$ python -q
>>> import numpy as np
>>> np.set_printoptions(precision=2, suppress=True, linewidth=140)
>>> def tidy(a):
...     return np.round(a, 2) + 0
... 
>>> E = np.load("test15.npy")
>>> print(E)
[[0 0 1]
 [0 0 0]
 [1 0 0]]
>>> # rank 2
>>> print(tidy(np.trace(np.linalg.pinv(E) @ E)))
2.0
>>> print(tidy(E @ np.linalg.pinv(E) @ E))
[[0. 0. 1.]
 [0. 0. 0.]
 [1. 0. 0.]]
>>> print(np.linalg.lstsq(E[:-1].T, E[-1])[2])
1
>>> w, evecs = np.linalg.eigh(E)
>>> print(w)
[-1.  0.  1.]
>>> print(tidy(evecs @ np.diag(w) @ evecs.T))
[[0. 0. 1.]
 [0. 0. 0.]
 [1. 0. 0.]]
>>> print((w > 1e-8).sum(), (w < -1e-8).sum())
1 1
>>> print(tidy(np.linalg.svd(E, compute_uv=False)))
[1. 1. 0.]
>>> print(tidy(evecs.T @ E @ evecs))
[[-1.  0.  0.]
 [ 0.  0.  0.]
 [ 0.  0.  1.]]
>>> print(tidy(np.linalg.eigvalsh(E + -3 * np.eye(3))))
[-4. -3. -2.]
>>> print(tidy(np.abs(evecs[:, -1])))
[0.71 0.   0.71]
>>> feats = np.loadtxt("arr.csv", delimiter=",")
>>> print(feats)
[[ 1.   0.8 -0.5]
 [ 0.5  0.6 -1.9]
 [11.   0.4 -1.9]]
>>> Q, evecs = np.linalg.qr(feats[:, :1])[0], np.linalg.qr(feats[:, 1:])[0]
>>> sv = np.linalg.svd(Q.T @ evecs, compute_uv=False)
>>> print(tidy(np.degrees(np.arccos(sv.clip(0, 1)))))
[40.31]
>>> print((sv > 0.9).sum())
0
>>> rng = np.random.default_rng(20)
>>> lab = rng.permutation(3)
>>> print(lab)
[0 1 2]
>>> other = feats[lab][:, lab]
>>> print(other)
[[ 1.   0.8 -0.5]
 [ 0.5  0.6 -1.9]
 [11.   0.4 -1.9]]
>>> print(tidy(np.trace(other)))
-0.3
>>> print(np.diag(other))
[ 1.   0.6 -1.9]
>>> x = np.array([-3, -1, 2])
>>> y = other @ x
>>> c, lr = np.zeros(3), 1 / np.linalg.norm(other, 2) ** 2
>>> for i in range(300):
...     c -= lr * other.T @ (other @ c - y)
...     if i % 50 == 0: print(i, round(np.linalg.norm(other @ c - y), 2))
... 
0 3.08
50 0.68
100 0.18
150 0.09
200 0.08
250 0.07
>>> print(tidy(np.linalg.cond(other)))
18.81
>>> print(tidy(c))
[-3.   -0.91  2.04]
>>> X = np.loadtxt("x.csv", delimiter=",")
>>> print(X)
[[ 0.  0.  0.]
 [ 6.  6.  0.]
 [ 0.  0.  0.]
 [ 0.  0.  0.]
 [ 6.  6.  0.]
 [17. 12.  6.]
 [ 5.  0.  0.]
 [15.  9.  5.]
 [ 0.  0.  0.]
 [ 0.  0.  0.]
 [ 0.  0.  0.]
 [ 4.  3.  0.]
 [ 4.  3.  0.]
 [ 5.  0.  0.]
 [ 0.  0.  0.]
 [ 0.  3.  0.]
 [15.  9.  5.]
 [ 0.  0.  0.]]
>>> # rows 0 and 2 are equal
>>> other = np.array([[-2, 2], [-2, 3], [-2, -3]])
>>> print(other.T @ X.T)
[[  0. -24.   0.   0. -24. -70. -10. -58.   0.   0.   0. -14. -14. -10.   0.  -6. -58.   0.]
 [  0.  30.   0.   0.  30.  52.  10.  42.   0.   0.   0.  17.  17.  10.   0.   9.  42.   0.]]
>>> print(np.einsum("ik,kj->ji", X, other))
[[  0. -24.   0.   0. -24. -70. -10. -58.   0.   0.   0. -14. -14. -10.   0.  -6. -58.   0.]
 [  0.  30.   0.   0.  30.  52.  10.  42.   0.   0.   0.  17.  17.  10.   0.   9.  42.   0.]]
>>> print(np.linalg.matrix_rank(X @ other))
2
>>> other = np.c_[X[:, :2] @ np.array([[2, 0], [-2, -3]]), np.array([1, -2, 2, 0, 0, -1, 2, -2, 1, -2, 2, -2, -1, -2, 2, 1, 2, 1])]
>>> print(other)
[[  0.   0.   1.]
 [  0. -18.  -2.]
 [  0.   0.   2.]
 [  0.   0.   0.]
 [  0. -18.   0.]
 [ 10. -36.  -1.]
 [ 10.   0.   2.]
 [ 12. -27.  -2.]
 [  0.   0.   1.]
 [  0.   0.  -2.]
 [  0.   0.   2.]
 [  2.  -9.  -2.]
 [  2.  -9.  -1.]
 [ 10.   0.  -2.]
 [  0.   0.   2.]
 [ -6.  -9.   1.]
 [ 12. -27.   2.]
 [  0.   0.   1.]]
>>> print(np.linalg.matrix_rank(other))
3
>>> print(tidy(np.linalg.norm(np.linalg.qr(X)[0].T @ other, axis=0) ** 2 / ((other ** 2).sum(axis=0) + 1e-12)))
[1.  1.  0.1]
>>> print(np.linalg.matrix_rank(np.c_[X, other]))
4
>>> proj = other @ np.linalg.solve(other.T @ other, other.T)
>>> print(tidy(np.diag(proj)))
[0.02 0.21 0.09 0.   0.16 0.36 0.36 0.3  0.02 0.09 0.09 0.09 0.04 0.37 0.09 0.26 0.42 0.02]
>>> print(np.allclose(proj @ proj, proj))
True
>>> proj = X @ np.linalg.solve(X.T @ X, X.T)
>>> print(np.trace(proj))
3.0
>>> print(tidy(np.linalg.eigvalsh(proj)))
[0. 0. 0. 0. 0. 0. 0. 0. 0. 0. 0. 0. 0. 0. 0. 1. 1. 1.]
>>> print(np.linalg.matrix_rank(np.eye(18) - proj))
15
>>> Xc = (X - X.mean(axis=0)) / X.std(axis=0)
>>> print(np.argwhere(np.abs(Xc) > 2))
[[ 5  0]
 [ 5  1]
 [ 5  2]
 [ 7  2]
 [16  2]]
>>> print(Xc.std(axis=0))
[1. 1. 1.]
>>> c = np.linalg.lstsq(np.delete(Xc, 0, axis=1), Xc[:, 0])[0]
>>> print(np.abs(c).argmax())
0
>>> print(tidy(1 - np.var(Xc[:, 0] - np.delete(Xc, 0, axis=1) @ c)))
0.9
>>> M = np.tril(np.array([[1, 0, -2, -1], [-1, 2, -2, -2], [2, 0, 0, 0], [1, 0, -3, 2]]), -1) + np.eye(4, dtype=int)
>>> print(M)
[[ 1  0  0  0]
 [-1  1  0  0]
 [ 2  0  1  0]
 [ 1  0 -3  1]]
>>> # triangular, det is the product of the diagonal
>>> print(M.sum(axis=1))
[ 1  0  3 -1]
>>> print(M.sum(axis=0))
[ 3  1 -2  1]
